% python3 -q
>>> import numpy as np
>>> import numpy.linalg as la
>>> np.set_printoptions(precision=1, suppress=True, linewidth=120)
>>> f = np.array([7, 6, 2])
>>> rng = np.random.default_rng(137)
>>> E = np.outer(rng.normal(size=15), f) + 0.1 * rng.normal(size=(15, 3))
>>> E.round(1) + 0
array([[ -6.1,  -5.1,  -1.7],
       [ -5.3,  -4.5,  -1.5],
       [ -4.4,  -3.9,  -1.1],
       [  0. ,   0.1,   0. ],
       [ -4. ,  -3.5,  -1. ],
       [ -7. ,  -6.1,  -1.9],
       [  1.8,   1.2,   0.4],
       [ -4.8,  -4.1,  -1.3],
       [-13.9, -11.8,  -3.9],
       [ 13.6,  11.6,   4.1],
       [ 11.3,   9.7,   3.4],
       [ -7.3,  -6.3,  -2.1],
       [ -2.4,  -2. ,  -0.7],
       [ -0.1,  -0.3,  -0.1],
       [  6.6,   5.8,   2. ]])
>>> basis = E[[3, 13]].astype(float)
>>> for _ in range(3):
...     idx = la.norm(E[:, None] - basis, axis=-1).argmin(axis=1)
...     basis = np.array([E[idx == j].mean(axis=0) for j in range(2)])
... 
>>> idx
array([1, 1, 1, 1, 1, 1, 1, 1, 1, 0, 0, 1, 1, 1, 0])
>>> np.bincount(idx)
array([ 3, 12])
>>> np.abs(basis[1] - basis[0]).argmax()
np.int64(0)
>>> basis
array([[10.5,  9.1,  3.2],
       [-4.5, -3.9, -1.2]])
>>> Ac = E - E.mean(axis=0)
>>> V = la.svd(Ac)[2][:1]
>>> Y = Ac - Ac @ V.T @ V
>>> (Ac @ V.T).std(axis=0)
array([9.5])
>>> round(la.norm(Y) / la.norm(Ac), 1)
np.float64(0.0)
>>> la.norm(Y, axis=1).round(6).argmax()
np.int64(6)
>>> Y.std(axis=0)
array([0.1, 0.1, 0.1])
>>> np.round(np.diag(V.T @ V), 1) + 0
array([0.6, 0.4, 0. ])
